In [1]: import numpy as np

In [2]: from numpy import linalg as LA

In [3]: np.set_printoptions(precision=2, suppress=True, linewidth=160)

In [4]: def tidy(a):
   ...:     return np.round(a, 2) + 0
   ...: 

In [5]: data = np.loadtxt("sample8.csv", delimiter=",")

In [6]: data
Out[6]: 
array([[  2.8 ,  -7.85, -10.35],
       [  2.79,  -7.84, -10.33],
       [  2.25,  -6.91,  -8.79],
       [  1.12,  -4.98,  -5.77],
       [  0.98,  -4.75,  -5.41],
       [  0.96,  -4.71,  -5.35],
       [  0.76,  -4.37,  -4.86],
       [  0.66,  -4.2 ,  -4.62],
       [  0.59,  -4.08,  -4.45],
       [  0.16,  -3.31,  -3.39],
       [  0.09,  -3.18,  -3.23],
       [  0.01,  -3.03,  -3.03],
       [ -0.31,  -2.31,  -2.18],
       [ -0.37,  -2.11,  -1.97],
       [ -0.47,  -1.75,  -1.6 ],
       [ -0.5 ,  -1.51,  -1.37],
       [ -0.5 ,  -1.34,  -1.22],
       [ -0.5 ,  -1.26,  -1.15],
       [ -0.48,  -1.07,  -0.98],
       [ -0.46,  -0.98,  -0.9 ],
       [ -0.42,  -0.83,  -0.77],
       [ -0.38,  -0.73,  -0.68],
       [ -0.05,  -0.07,  -0.07],
       [  0.03,   0.04,   0.04],
       [  0.65,   0.86,   0.94],
       [  1.72,   2.13,   2.61],
       [  2.27,   2.8 ,   3.57],
       [  3.66,   4.55,   6.28],
       [  5.55,   7.16,  10.6 ],
       [  5.56,   7.18,  10.63],
       [  6.92,   9.21,  14.14],
       [  8.58,  11.89,  18.88],
       [  8.69,  12.07,  19.21],
       [  9.78,  13.95,  22.59],
       [ 10.6 ,  15.39,  25.22]])

In [7]: out = np.c_[data[:, :2] @ np.array([[1, 2], [2, 3]]), np.array([5, 5, 4, 1, 1, 0, 0, 5, 4, 0, 5, 0, 4, 2, 2, 4, 5, 5, 3, 5, 5, 2, 2, 4, 5, 3, 5, 5, 1, 3, 1, 4, 1, 2, 4])]

In [8]: tidy(out)
Out[8]: 
array([[-12.9 , -17.95,   5.  ],
       [-12.89, -17.94,   5.  ],
       [-11.57, -16.23,   4.  ],
       [ -8.84, -12.7 ,   1.  ],
       [ -8.52, -12.29,   1.  ],
       [ -8.46, -12.21,   0.  ],
       [ -7.98, -11.59,   0.  ],
       [ -7.74, -11.28,   5.  ],
       [ -7.57, -11.06,   4.  ],
       [ -6.46,  -9.61,   0.  ],
       [ -6.27,  -9.36,   5.  ],
       [ -6.05,  -9.07,   0.  ],
       [ -4.93,  -7.55,   4.  ],
       [ -4.59,  -7.07,   2.  ],
       [ -3.97,  -6.19,   2.  ],
       [ -3.52,  -5.53,   4.  ],
       [ -3.18,  -5.02,   5.  ],
       [ -3.02,  -4.78,   5.  ],
       [ -2.62,  -4.17,   3.  ],
       [ -2.42,  -3.86,   5.  ],
       [ -2.08,  -3.33,   5.  ],
       [ -1.84,  -2.95,   2.  ],
       [ -0.19,  -0.31,   2.  ],
       [  0.11,   0.18,   4.  ],
       [  2.37,   3.88,   5.  ],
       [  5.98,   9.83,   3.  ],
       [  7.87,  12.94,   5.  ],
       [ 12.76,  20.97,   5.  ],
       [ 19.87,  32.58,   1.  ],
       [ 19.92,  32.66,   3.  ],
       [ 25.34,  41.47,   1.  ],
       [ 32.36,  52.83,   4.  ],
       [ 32.83,  53.59,   1.  ],
       [ 37.68,  61.41,   2.  ],
       [ 41.38,  67.37,   4.  ]])

In [9]: tidy(LA.norm(LA.qr(data)[0].T @ out, axis=0) ** 2 / ((out ** 2).sum(axis=0) + 1e-12))
Out[9]: array([1.  , 1.  , 0.39])

In [10]: tidy(LA.norm(out - data @ LA.lstsq(data, out)[0], axis=0))
Out[10]: array([ 0.  ,  0.  , 16.41])

In [11]: W0 = np.load("m.npy")

In [12]: W0
Out[12]: 
array([[-10.,  -1.,   7.,   3.],
       [ 18.,   1., -18.,   0.],
       [ -2.,  -1.,  -1.,   3.],
       [ -2.,  -1.,  -4.,   6.]])

In [13]: # looks like rank 3

In [14]: rk = LA.matrix_rank(W0)

In [15]: rk
Out[15]: np.int64(3)

In [16]: N = LA.svd(W0)[2][rk:].T

In [17]: [int(LA.matrix_rank(W0[:, :j + 1])) for j in range(4)]
Out[17]: [1, 2, 3, 3]

In [18]: tidy(W0 @ N)
Out[18]: 
array([[0.],
       [0.],
       [0.],
       [0.]])
